>>> import numpy as np
>>> import numpy.linalg as la
>>> np.set_printoptions(precision=2, suppress=True, linewidth=200, sign=" ")
>>> def rd(a):
...     return np.round(a, 2) + 0
... 
>>> basis = np.array([[2.3, -0.6, 1.4, -0.9]])
>>> rng = np.random.default_rng(812445)
>>> A = np.array([[6],
...     [-6],
...     [-1],
...     [0],
...     [1],
...     [-5],
...     [-7],
...     [-2],
...     [-2],
...     [-5],
...     [-4],
...     [4],
...     [-5],
...     [3],
...     [8],
...     [9],
...     [5],
...     [9],
...     [-2],
...     [8],
...     [6],
...     [7]]) @ basis + 0.3 * rng.normal(size=(22, 4))
>>> print(rd(A))
[[ 13.8   -4.13   8.82  -5.01]
 [-13.44   3.61  -8.86   5.17]
 [ -2.24   0.58  -1.07   0.76]
 [ -0.26   0.35   0.3    0.2 ]
 [  1.92  -0.17   1.79  -1.03]
 [-11.28   2.96  -6.57   4.45]
 [-16.21   3.59  -9.93   6.34]
 [ -4.75   1.19  -2.36   2.01]
 [ -4.71   1.16  -2.85   1.89]
 [-11.45   3.14  -6.73   4.54]
 [ -9.07   2.23  -4.57   3.7 ]
 [ 10.33  -2.62   5.09  -4.14]
 [-11.68   3.05  -6.95   4.5 ]
 [  7.02  -1.83   3.73  -2.8 ]
 [ 18.03  -4.87  10.86  -7.08]
 [ 21.13  -5.26  12.38  -8.11]
 [ 12.01  -3.01   6.81  -4.33]
 [ 20.36  -5.39  12.3   -8.21]
 [ -4.57   1.2   -2.23   2.21]
 [ 18.9   -5.23  11.54  -7.44]
 [ 13.49  -3.64   8.96  -5.65]
 [ 16.1   -4.21   9.53  -5.86]]
>>> O, R = la.qr(A)
>>> print(rd(R))
[[-58.91  15.41 -35.26  22.98]
 [  0.     1.07  -0.37  -0.14]
 [  0.     0.    -2.31  -0.02]
 [  0.     0.     0.    -1.03]]
>>> print(rd(O @ R))
[[ 13.8   -4.13   8.82  -5.01]
 [-13.44   3.61  -8.86   5.17]
 [ -2.24   0.58  -1.07   0.76]
 [ -0.26   0.35   0.3    0.2 ]
 [  1.92  -0.17   1.79  -1.03]
 [-11.28   2.96  -6.57   4.45]
 [-16.21   3.59  -9.93   6.34]
 [ -4.75   1.19  -2.36   2.01]
 [ -4.71   1.16  -2.85   1.89]
 [-11.45   3.14  -6.73   4.54]
 [ -9.07   2.23  -4.57   3.7 ]
 [ 10.33  -2.62   5.09  -4.14]
 [-11.68   3.05  -6.95   4.5 ]
 [  7.02  -1.83   3.73  -2.8 ]
 [ 18.03  -4.87  10.86  -7.08]
 [ 21.13  -5.26  12.38  -8.11]
 [ 12.01  -3.01   6.81  -4.33]
 [ 20.36  -5.39  12.3   -8.21]
 [ -4.57   1.2   -2.23   2.21]
 [ 18.9   -5.23  11.54  -7.44]
 [ 13.49  -3.64   8.96  -5.65]
 [ 16.1   -4.21   9.53  -5.86]]
>>> print(rd(O.T @ O))
[[ 1.  0.  0.  0.]
 [ 0.  1.  0.  0.]
 [ 0.  0.  1.  0.]
 [ 0.  0.  0.  1.]]
>>> print(O.shape, R.shape)
(22, 4) (4, 4)
>>> data = np.loadtxt("test4.csv", delimiter=",")
>>> print(data)
[[-0.6   0.5   0.64  0.2   0.2 ]
 [ 0.5  -0.9  -0.5  -0.7  -0.8 ]
 [-0.4   0.3   0.41 -1.6   1.6 ]
 [ 0.5   0.   -0.5   0.    1.9 ]
 [-0.1   1.    0.1  -0.1   0.1 ]
 [-0.1   0.3   0.11 -1.    0.3 ]
 [-0.2  -1.3   0.18 -1.3   1.4 ]
 [ 0.9  -1.6  -0.92 -1.1  -0.3 ]
 [-0.4  -0.6   0.38 -1.4   0.9 ]
 [ 0.4  -0.9  -0.42  0.1  -0.1 ]
 [ 0.1   0.2  -0.12 -0.8  -1.3 ]
 [-0.3  -2.    0.28 -1.3   1.7 ]
 [ 1.7   1.   -1.69 -0.6   0.3 ]
 [ 2.1  -2.6  -2.09  0.7  -0.1 ]
 [-1.4   1.4   1.4   1.1   1.2 ]
 [ 0.7  -0.7  -0.73  0.2  -0.9 ]
 [ 0.9  -1.   -0.86 -0.9   0.5 ]
 [-2.   -0.1   1.99  0.3   1.1 ]
 [ 0.4   0.7  -0.44  1.2   1.5 ]
 [ 0.2  -0.4  -0.2   0.9   1.2 ]
 [-0.4   0.2   0.44  0.7  -0.9 ]
 [-1.2  -1.1   1.18  1.1   0.9 ]
 [-1.7   0.7   1.69 -1.8   1.1 ]
 [ 1.5  -0.1  -1.51  1.4  -0.5 ]
 [ 0.1   1.5  -0.1  -0.4  -0.8 ]
 [ 0.2   1.8  -0.22  2.5  -0.3 ]
 [-1.2   0.4   1.16 -0.8  -0.3 ]
 [ 0.6   0.3  -0.61 -0.2   0.1 ]
 [ 0.    0.2   0.03  0.    0.8 ]
 [ 0.3   1.   -0.3  -1.1  -0.6 ]
 [ 0.8  -1.2  -0.78  0.1   0.9 ]]
>>> P = data @ la.solve(data.T @ data, data.T)
>>> print(np.allclose(P @ P, P))
True
>>> print(rd(P @ data[:, 2]))
[ 0.64 -0.5   0.41 -0.5   0.1   0.11  0.18 -0.92  0.38 -0.42 -0.12  0.28 -1.69 -2.09  1.4  -0.73 -0.86  1.99 -0.44 -0.2   0.44  1.18  1.69 -1.51 -0.1  -0.22  1.16 -0.61  0.03 -0.3  -0.78]
>>> print(rd(np.diag(P)))
[ 0.14  0.07  0.19  0.19  0.04  0.05  0.15  0.15  0.11  0.06  0.13  0.23  0.29  0.32  0.19  0.12  0.19  0.2   0.33  0.1   0.19  0.23  0.22  0.15  0.11  0.29  0.19  0.05  0.1   0.12  0.12]
>>> print(rd(la.eigvalsh(P)))
[ 0.  0.  0.  0.  0.  0.  0.  0.  0.  0.  0.  0.  0.  0.  0.  0.  0.  0.  0.  0.  0.  0.  0.  0.  0.  0.  1.  1.  1.  1.  1.]
>>> gram = data.T @ data
>>> print(rd(la.eigvalsh(gram)[::-1]))
[ 60.84  42.14  25.31  17.26   0.01]
>>> print(rd(np.trace(gram)), rd((data ** 2).sum()))
145.55 145.55
>>> print(np.allclose(gram, gram.T))
True
>>> print(rd(la.svd(data, compute_uv=False) ** 2))
[ 60.84  42.14  25.31  17.26   0.01]
>>> M2 = np.c_[data[:, :2] @ np.array([[3, -4], [-4, 3]]), np.array([7, 3, 9, 6, 9, 2, 7, 1, 9, 7, 5, 4, 1, 0, 8, 6, 9, 8, 5, 7, 7, 1, 9, 6, 8, 8, 5, 1, 2, 6, 8])]
>>> print(rd(M2))
[[ -3.8   3.9   7. ]
 [  5.1  -4.7   3. ]
 [ -2.4   2.5   9. ]
 [  1.5  -2.    6. ]
 [ -4.3   3.4   9. ]
 [ -1.5   1.3   2. ]
 [  4.6  -3.1   7. ]
 [  9.1  -8.4   1. ]
 [  1.2  -0.2   9. ]
 [  4.8  -4.3   7. ]
 [ -0.5   0.2   5. ]
 [  7.1  -4.8   4. ]
 [  1.1  -3.8   1. ]
 [ 16.7 -16.2   0. ]
 [ -9.8   9.8   8. ]
 [  4.9  -4.9   6. ]
 [  6.7  -6.6   9. ]
 [ -5.6   7.7   8. ]
 [ -1.6   0.5   5. ]
 [  2.2  -2.    7. ]
 [ -2.    2.2   7. ]
 [  0.8   1.5   1. ]
 [ -7.9   8.9   9. ]
 [  4.9  -6.3   6. ]
 [ -5.7   4.1   8. ]
 [ -6.6   4.6   8. ]
 [ -5.2   6.    5. ]
 [  0.6  -1.5   1. ]
 [ -0.8   0.6   2. ]
 [ -3.1   1.8   6. ]
 [  7.2  -6.8   8. ]]
>>> print(la.matrix_rank(M2))
3
>>> print(rd(la.norm(M2 - data @ la.lstsq(data, M2)[0], axis=0)))
[  0.     0.    31.27]
>>> print(rd(la.norm(la.qr(data)[0].T @ M2, axis=0) ** 2 / ((M2 ** 2).sum(axis=0) + 1e-12)))
[ 1.   1.   0.2]
>>> print(la.matrix_rank(np.c_[data, M2]))
6
>>> W = np.array([[-1, -1, 0, -2, 0],
...     [1, -1, 0, 0, 0],
...     [0, 2, 1, -2, 0],
...     [1, -2, 1, -1, 2],
...     [0, -1, 2, -1, 2]])
>>> b = np.array([-8, 2, 6, -4, -1])
>>> act = np.maximum(data @ W + b, 0)
>>> print(rd((act > 0).mean(axis=0)))
[ 0.    0.74  1.    0.    0.35]
>>> basis = np.array([[0, 3, 5], [4, 0, 2], [5, 2, 3], [3, 4, 3], [3, 3, 2]])
>>> print(W @ basis)
[[-10 -11 -13]
 [ -4   3   3]
 [  7  -6   1]
 [  0   7   5]
 [  9   6   5]]
>>> gram = A.T @ A
>>> print(rd(gram))
[[ 3470.04  -907.94  2076.8  -1353.79]
 [ -907.94   238.72  -543.79   354.08]
 [ 2076.8   -543.79  1248.45  -810.15]
 [-1353.79   354.08  -810.15   529.24]]
>>> print((A @ A.T).shape)
(22, 22)
>>> print(rd(la.eigvalsh(gram)[::-1]))
[ 5480.16     4.27     1.23     0.79]
>>> J = np.load("a.npy")
>>> print(J)
[[ -2   0   2  -2]
 [  5   1   1  -1]
 [  0   0  -3  -1]
 [ -8  -2  -7   3]
 [-14  -2 -16  -8]
 [ 14   2  13   7]
 [  9   1   6   6]
 [  4   0   5   7]]
>>> def softmax(z):
...     e = np.exp(z - z.max(axis=-1, keepdims=True))
...     return e / e.sum(axis=-1, keepdims=True)
... 
>>> print(rd(softmax(J[0] + 3)))
[ 0.02  0.12  0.85  0.02]
>>> print(rd(softmax(J).sum(axis=1)))
[ 1.  1.  1.  1.  1.  1.  1.  1.]
>>> print(rd(softmax(J[0])))
[ 0.02  0.12  0.85  0.02]
>>> print(rd(softmax(10 * J[0])))
[ 0.  0.  1.  0.]
>>> att = J @ J.T / np.sqrt(4)
>>> print(rd(softmax(att)[0] @ J))
[-8. -1. -7. -5.]
>>> print(softmax(att).round(6).argmax(axis=1))
[ 0  5  4  4  4  5  5  5]
>>> print(rd(softmax(att + np.triu(np.full(att.shape, -np.inf), 1))))
[[ 1.  0.  0.  0.  0.  0.  0.  0.]
 [ 0.  1.  0.  0.  0.  0.  0.  0.]
 [ 0.  0.  1.  0.  0.  0.  0.  0.]
 [ 0.  0.  0.  1.  0.  0.  0.  0.]
 [ 0.  0.  0.  0.  1.  0.  0.  0.]
 [ 0.  0.  0.  0.  0.  1.  0.  0.]
 [ 0.  0.  0.  0.  0.  1.  0.  0.]
 [ 0.  0.  0.  0.  0.  1.  0.  0.]]
>>> M = np.array([[7.0, -3.0, 1.0, -2.0],
...     [7.0, -3.0, 1.0, -2.0],
...     [-7.0, 3.0, -1.0, 2.0],
...     [7.0, -3.0, 1.0, -2.0]])
>>> print(np.allclose(M, M.T))
False
>>> print((M - M.T) / 2)
[[ 0.  -5.   4.  -4.5]
 [ 5.   0.  -1.   0.5]
 [-4.   1.   0.   0.5]
 [ 4.5 -0.5 -0.5  0. ]]
>>> print(rd(la.det(M)))
0.0
>>> print(np.trace(M))
1.0
>>> print(rd(la.matrix_power(M, 4)))
[[ 7. -3.  1. -2.]
 [ 7. -3.  1. -2.]
 [-7.  3. -1.  2.]
 [ 7. -3.  1. -2.]]
>>> print(np.unique(J.round(6), axis=0).shape)
(8, 4)
>>> print(la.lstsq(J[:-1].T, J[-1])[2])
3
>>> print(rd(J @ la.pinv(J) @ J))
[[ -2.   0.   2.  -2.]
 [  5.   1.   1.  -1.]
 [  0.   0.  -3.  -1.]
 [ -8.  -2.  -7.   3.]
 [-14.  -2. -16.  -8.]
 [ 14.   2.  13.   7.]
 [  9.   1.   6.   6.]
 [  4.   0.   5.   7.]]
>>> print(np.allclose(J[:-1].T @ la.lstsq(J[:-1].T, J[-1])[0], J[-1]))
True
>>> Uu, sv, VT = la.svd(M, full_matrices=False)
>>> print(rd(sv / sv[0]))
[ 1.  0.  0.  0.]
>>> print(rd(np.sqrt((sv ** 2).sum())), rd(la.norm(M)))
15.87 15.87
>>> print(np.abs(Uu[:, 0]).round(6).argmax())
0
>>> print((sv > 1e-8).sum())
1
>>> print(np.allclose(Uu * sv @ VT, M))
True
>>> print(rd(softmax(M[3] + 5)))
[ 1.  0.  0.  0.]
>>> att = M @ M.T / np.sqrt(4)
>>> print(rd(softmax(att + np.triu(np.full(att.shape, -np.inf), 1))))
[[ 1.    0.    0.    0.  ]
 [ 0.5   0.5   0.    0.  ]
 [ 0.    0.    1.    0.  ]
 [ 0.33  0.33  0.    0.33]]
>>> print(softmax(att).round(6).argmax(axis=1))
[ 0  0  2  0]
>>> print(rd(softmax(att)))
[[ 0.33  0.33  0.    0.33]
 [ 0.33  0.33  0.    0.33]
 [ 0.    0.    1.    0.  ]
 [ 0.33  0.33  0.    0.33]]
>>> M2 = M / np.sqrt((M ** 2).mean(axis=1, keepdims=True))
>>> print(rd(M2[2]))
[-1.76  0.76 -0.25  0.5 ]
>>> print(M - M.mean(axis=1, keepdims=True))
[[ 6.25 -3.75  0.25 -2.75]
 [ 6.25 -3.75  0.25 -2.75]
 [-6.25  3.75 -0.25  2.75]
 [ 6.25 -3.75  0.25 -2.75]]
>>> W0 = np.array([[1, 3, 0, 0],
...     [3, 0, 0, 1],
...     [3, 3, 1, 1],
...     [2, 3, 2, 2],
...     [1, 1, 3, 0],
...     [2, 2, 1, 3],
...     [0, 2, 1, 1]])
>>> print(W0)
[[ 1  3  0  0]
 [ 3  0  0  1]
 [ 3  3  1  1]
 [ 2  3  2  2]
 [ 1  1  3  0]
 [ 2  2  1  3]
 [ 0  2  1  1]]
>>> O, R = la.qr(W0)
>>> print(rd(np.trace(O @ O.T)))
4.0
>>> print(np.allclose(R.T @ R, W0.T @ W0))
True
>>> print(rd(abs(R[0, 0])), rd(la.norm(W0[:, 0])))
5.29 5.29
>>> print(rd(O.T @ O))
[[ 1.  0.  0.  0.]
 [ 0.  1.  0.  0.]
 [ 0.  0.  1.  0.]
 [ 0.  0.  0.  1.]]
>>> print(rd(R))
[[-5.29 -4.35 -2.27 -3.02]
 [ 0.    4.14  1.49  0.93]
 [ 0.    0.   -2.94 -0.26]
 [ 0.    0.    0.   -2.43]]
>>> M2 = R / la.norm(R, axis=1, keepdims=True)
>>> gram = M2 @ M2.T
>>> print((gram - 2 * np.eye(4)).round(6).argmax(axis=1))
[ 3  3  0  0]
>>> print(rd(gram))
[[ 1.   -0.69  0.32  0.39]
 [-0.69  1.   -0.35 -0.21]
 [ 0.32 -0.35  1.    0.09]
 [ 0.39 -0.21  0.09  1.  ]]
>>> M2 = np.array([[3, 0, 0, 4, 0, 3],
...     [3, 0, 3, 2, 3, 5],
...     [0, 3, 0, 3, 5, 4],
...     [0, 5, 4, 5, 4, 2],
...     [2, 0, 5, 4, 5, 3],
...     [0, 0, 1, 2, 4, 1]])
>>> M2[-1] = M2[0]
>>> K = M2 + 0.02 * np.eye(6)
>>> print(K)
[[ 3.02  0.    0.    4.    0.    3.  ]
 [ 3.    0.02  3.    2.    3.    5.  ]
 [ 0.    3.    0.02  3.    5.    4.  ]
 [ 0.    5.    4.    5.02  4.    2.  ]
 [ 2.    0.    5.    4.    5.02  3.  ]
 [ 3.    0.    0.    4.    0.    3.02]]
>>> Uu, sv, VT = la.svd(K)
>>> print(rd(sv))
[ 16.26   6.69   4.73   3.76   1.74   0.02]
>>> print(np.argmax(sv[:-1] / (sv[1:] + 1e-6)) + 1)
5
>>> M2 = Uu[:, :5] @ np.diag(sv[:5]) @ VT[:5]
>>> print(rd(la.norm(K - M2, 2)), rd(sv[5]))
0.02 0.02
>>> print(la.matrix_rank(K, rtol=0.05))
5
>>> print(rd(la.norm(K - M2) / la.norm(K)))
0.0
